In [1]: import numpy as np

In [2]: np.set_printoptions(precision=2, suppress=True, linewidth=200, sign=" ")

In [3]: rng = np.random.default_rng(80520)

In [4]: th = rng.uniform(0, 2 * np.pi, 43)

In [5]: O, _ = np.linalg.qr(np.array([[1.0, 2.3],
   ...:     [-0.8, 1.0],
   ...:     [-0.1, 0.4],
   ...:     [-0.1, 2.4],
   ...:     [-0.9, 0.4],
   ...:     [1.2, -2.1],
   ...:     [-0.1, -0.6],
   ...:     [-1.2, -2.2],
   ...:     [-0.9, 1.2],
   ...:     [0.4, -0.8],
   ...:     [-0.1, -0.9],
   ...:     [2.1, -0.1]]))

In [6]: data = 3 * np.c_[np.cos(th), np.sin(th)] @ O.T

In [7]: data.round(2) + 0
Out[7]: 
array([[-0.79,  0.78,  0.11,  0.21,  0.84, -1.2 ,  0.06,  0.98,  0.88, -0.4 ,  0.04, -1.91],
       [ 1.51, -0.33,  0.04,  0.67, -0.59,  0.31, -0.27, -1.64, -0.35,  0.07, -0.36,  1.64],
       [-1.45,  0.39, -0.03, -0.57,  0.64, -0.42,  0.25,  1.59,  0.42, -0.11,  0.33, -1.71],
       [-0.27,  0.9 ,  0.18,  0.66,  0.84, -1.5 , -0.06,  0.46,  1.03, -0.52, -0.13, -1.76],
       [ 0.28, -0.9 , -0.18, -0.66, -0.84,  1.5 ,  0.06, -0.47, -1.03,  0.52,  0.13,  1.76],
       [ 0.79, -0.78, -0.11, -0.22, -0.84,  1.2 , -0.06, -0.97, -0.88,  0.41, -0.04,  1.91],
       [-1.42, -0.57, -0.24, -1.44, -0.21,  1.22,  0.36,  1.36, -0.69,  0.47,  0.54, -0.01],
       [-0.93,  0.73,  0.09,  0.08,  0.82, -1.09,  0.1 ,  1.11,  0.82, -0.36,  0.1 , -1.92],
       [-0.23, -0.93, -0.22, -1.01, -0.76,  1.64,  0.17,  0.06, -1.08,  0.58,  0.29,  1.45],
       [-0.29,  0.9 ,  0.18,  0.65,  0.84, -1.49, -0.06,  0.48,  1.03, -0.52, -0.13, -1.77],
       [-0.98, -0.81, -0.25, -1.38, -0.5 ,  1.55,  0.31,  0.86, -0.95,  0.57,  0.47,  0.71],
       [ 0.64,  0.89,  0.25,  1.24,  0.64, -1.64, -0.25, -0.5 ,  1.04, -0.6 , -0.4 , -1.09],
       [ 1.55,  0.44,  0.22,  1.4 ,  0.06, -1.01, -0.37, -1.53,  0.54, -0.4 , -0.55,  0.35],
       [-1.68, -0.06, -0.14, -1.13,  0.29,  0.39,  0.35,  1.74, -0.11,  0.18,  0.5 , -1.09],
       [-0.43, -0.92, -0.24, -1.13, -0.71,  1.65,  0.21,  0.26, -1.07,  0.59,  0.34,  1.3 ],
       [ 0.92,  0.83,  0.25,  1.36,  0.53, -1.57, -0.3 , -0.8 ,  0.97, -0.58, -0.46, -0.78],
       [-1.37, -0.61, -0.24, -1.44, -0.25,  1.28,  0.36,  1.3 , -0.74,  0.49,  0.54,  0.09],
       [-0.37, -0.93, -0.23, -1.1 , -0.73,  1.65,  0.2 ,  0.21, -1.07,  0.59,  0.33,  1.34],
       [ 0.09,  0.93,  0.21,  0.92,  0.79, -1.61, -0.14,  0.09,  1.08, -0.57, -0.25, -1.55],
       [ 1.58, -0.23,  0.07,  0.8 , -0.52,  0.13, -0.29, -1.69, -0.23,  0.01, -0.4 ,  1.53],
       [ 0.84, -0.76, -0.1 , -0.16, -0.83,  1.16, -0.07, -1.03, -0.86,  0.39, -0.06,  1.92],
       [-0.2 , -0.93, -0.22, -0.99, -0.77,  1.63,  0.16,  0.02, -1.08,  0.58,  0.28,  1.48],
       [-1.03,  0.68,  0.07, -0.03,  0.8 , -0.99,  0.12,  1.21,  0.76, -0.32,  0.14, -1.91],
       [ 1.67,  0.19,  0.17,  1.25, -0.18, -0.61, -0.37, -1.7 ,  0.26, -0.26, -0.53,  0.86],
       [-1.6 ,  0.2 , -0.08, -0.85,  0.5 , -0.07,  0.3 ,  1.71,  0.19,  0.02,  0.42, -1.48],
       [ 1.6 , -0.21,  0.08,  0.83, -0.51,  0.09, -0.3 , -1.7 , -0.21, -0.01, -0.41,  1.5 ],
       [-1.66, -0.23, -0.18, -1.28,  0.14,  0.67,  0.37,  1.69, -0.3 ,  0.28,  0.53, -0.79],
       [ 0.95, -0.72, -0.09, -0.05, -0.82,  1.06, -0.1 , -1.13, -0.8 ,  0.35, -0.11,  1.92],
       [ 0.94, -0.72, -0.09, -0.07, -0.82,  1.08, -0.1 , -1.12, -0.81,  0.36, -0.1 ,  1.92],
       [ 1.58,  0.4 ,  0.21,  1.38,  0.02, -0.94, -0.38, -1.57,  0.49, -0.37, -0.55,  0.44],
       [ 0.7 , -0.81, -0.13, -0.3 , -0.85,  1.27, -0.04, -0.89, -0.92,  0.43, -0.01,  1.9 ],
       [-0.51, -0.91, -0.24, -1.17, -0.69,  1.65,  0.22,  0.35, -1.06,  0.6 ,  0.36,  1.22],
       [-1.46, -0.54, -0.23, -1.43, -0.17,  1.17,  0.37,  1.42, -0.65,  0.45,  0.55, -0.1 ],
       [ 0.76, -0.79, -0.12, -0.25, -0.84,  1.22, -0.05, -0.95, -0.89,  0.41, -0.03,  1.91],
       [-0.35, -0.93, -0.23, -1.08, -0.74,  1.65,  0.19,  0.18, -1.08,  0.59,  0.32,  1.36],
       [ 1.68,  0.04,  0.14,  1.11, -0.31, -0.35, -0.35, -1.74,  0.08, -0.16, -0.49,  1.13],
       [ 1.62, -0.16,  0.09,  0.89, -0.47,  0.  , -0.31, -1.72, -0.15, -0.04, -0.43,  1.43],
       [-1.02, -0.79, -0.25, -1.39, -0.48,  1.53,  0.31,  0.91, -0.93,  0.57,  0.48,  0.65],
       [ 1.07, -0.66, -0.06,  0.08, -0.79,  0.95, -0.13, -1.25, -0.74,  0.31, -0.15,  1.91],
       [ 0.06,  0.93,  0.21,  0.9 ,  0.8 , -1.61, -0.13,  0.12,  1.07, -0.57, -0.24, -1.58],
       [ 1.31,  0.65,  0.25,  1.44,  0.3 , -1.34, -0.35, -1.23,  0.78, -0.51, -0.53, -0.21],
       [-0.46, -0.92, -0.24, -1.15, -0.7 ,  1.65,  0.21,  0.3 , -1.07,  0.6 ,  0.35,  1.26],
       [-0.17,  0.92,  0.19,  0.74,  0.83, -1.54, -0.09,  0.36,  1.05, -0.54, -0.17, -1.71]])

In [8]: cen = data - data.mean(axis=0)

In [9]: evecs = np.linalg.svd(cen)[2][:2]

In [10]: A2 = cen - cen @ evecs.T @ evecs

In [11]: np.round(np.linalg.norm(A2) / np.linalg.norm(cen), 2)
Out[11]: np.float64(0.0)

In [12]: np.round(A2.std(axis=0), 2) + 0
Out[12]: array([ 0.,  0.,  0.,  0.,  0.,  0.,  0.,  0.,  0.,  0.,  0.,  0.])

In [13]: np.linalg.norm(A2, axis=1).round(6).argmax()
Out[13]: np.int64(0)
